% python3 -q
>>> import numpy as np
>>> from numpy import linalg as LA
>>> np.set_printoptions(suppress=True, linewidth=120)
>>> rd = lambda a: np.round(a, 1) + 0
>>> rng = np.random.default_rng(2732)
>>> labels = rng.integers(0, 2, 4)
>>> W0 = (labels[:, None] == labels) * -3 + np.eye(4)
>>> print(W0)
[[-2. -3.  0. -3.]
 [-3. -2.  0. -3.]
 [ 0.  0. -2.  0.]
 [-3. -3.  0. -2.]]
>>> vec = np.array([-3, 2, 1, 5])
>>> rhs = W0 @ vec
>>> rhs
array([-15., -10.,  -2.,  -7.])
>>> rd(LA.solve(W0, rhs + W0[:, 3]))
array([-3.,  2.,  1.,  6.])
>>> rd(LA.solve(W0, 5 * rhs))
array([-15.,  10.,   5.,  25.])
>>> mat = np.load("layer4.npy")
>>> rd(mat)
array([[ 0.7, -0.3, -0.1,  0.3,  0.6],
       [-0.3,  0.7, -0.1,  0.3,  0.6],
       [-0.1, -0.1,  1. ,  0.1,  0.2],
       [ 0.3,  0.3,  0.1,  0.7, -0.6],
       [ 0.6,  0.6,  0.2, -0.6,  0.1]])
>>> print(rd(LA.det(mat.T)))
-1.0
>>> f, r1 = mat[0], mat[4]
>>> rd(f @ r1)
np.float64(0.0)
>>> f @ f
np.float64(1.0)
>>> pr = (f @ r1) / (f @ f) * f
>>> print(rd(np.outer(f, r1)))
[[ 0.4  0.4  0.1 -0.4  0. ]
 [-0.2 -0.2 -0.1  0.2  0. ]
 [-0.1 -0.1  0.   0.1  0. ]
 [ 0.2  0.2  0.1 -0.2  0. ]
 [ 0.3  0.3  0.1 -0.3  0. ]]
>>> rd(pr)
array([0., 0., 0., 0., 0.])
>>> rd(r1 - pr)
array([ 0.6,  0.6,  0.2, -0.6,  0.1])
>>> rd((r1 - pr) @ f)
np.float64(0.0)
>>> rd(LA.norm(f + r1) ** 2 + LA.norm(f - r1) ** 2)
np.float64(4.0)
>>> labels = rng.permutation(5)
>>> M2 = mat[:, labels] * rng.choice([-1, 1], 5)
>>> rd(M2)
array([[-0.7,  0.3, -0.6, -0.1, -0.3],
       [ 0.3, -0.7, -0.6, -0.1, -0.3],
       [ 0.1,  0.1, -0.2,  1. , -0.1],
       [-0.3, -0.3,  0.6,  0.1, -0.7],
       [-0.6, -0.6, -0.1,  0.2,  0.6]])
>>> left, _, Vh = LA.svd(mat.T @ M2)
>>> rd(left @ Vh)
array([[-1.,  0.,  0.,  0.,  0.],
       [ 0., -1.,  0.,  0.,  0.],
       [ 0.,  0.,  0.,  1.,  0.],
       [ 0.,  0.,  0.,  0., -1.],
       [ 0.,  0., -1.,  0.,  0.]])
>>> ang = np.radians(30)
>>> r_ = np.eye(5)
>>> r_[1, 1] = r_[2, 2] = np.cos(ang)
>>> r_[1, 2], r_[2, 1] = -np.sin(ang), np.sin(ang)
>>> print(rd(r_))
[[ 1.   0.   0.   0.   0. ]
 [ 0.   0.9 -0.5  0.   0. ]
 [ 0.   0.5  0.9  0.   0. ]
 [ 0.   0.   0.   1.   0. ]
 [ 0.   0.   0.   0.   1. ]]
>>> M2 = mat @ r_.T
>>> rd(LA.svd(mat, compute_uv=False)), rd(LA.svd(M2, compute_uv=False))
(array([1., 1., 1., 1., 1.]), array([1., 1., 1., 1., 1.]))
>>> np.allclose(LA.norm(mat, axis=1), LA.norm(M2, axis=1))
True
>>> rd(LA.det(r_)), rd(np.trace(r_))
(np.float64(1.0), np.float64(4.7))
>>> rd(M2)
array([[ 0.7, -0.2, -0.3,  0.3,  0.6],
       [-0.3,  0.6,  0.2,  0.3,  0.6],
       [-0.1, -0.6,  0.8,  0.1,  0.2],
       [ 0.3,  0.2,  0.3,  0.7, -0.6],
       [ 0.6,  0.4,  0.4, -0.6,  0.1]])
>>> left, sig, Vh = LA.svd(mat, full_matrices=False)
>>> (sig > 1e-8).sum()
np.int64(5)
>>> rd(sig / sig[0])
array([1., 1., 1., 1., 1.])
>>> rd(sig)
array([1., 1., 1., 1., 1.])
>>> left.shape, sig.shape, Vh.shape
((5, 5), (5,), (5, 5))
>>> rd(Vh @ Vh.T)
array([[1., 0., 0., 0., 0.],
       [0., 1., 0., 0., 0.],
       [0., 0., 1., 0., 0.],
       [0., 0., 0., 1., 0.],
       [0., 0., 0., 0., 1.]])
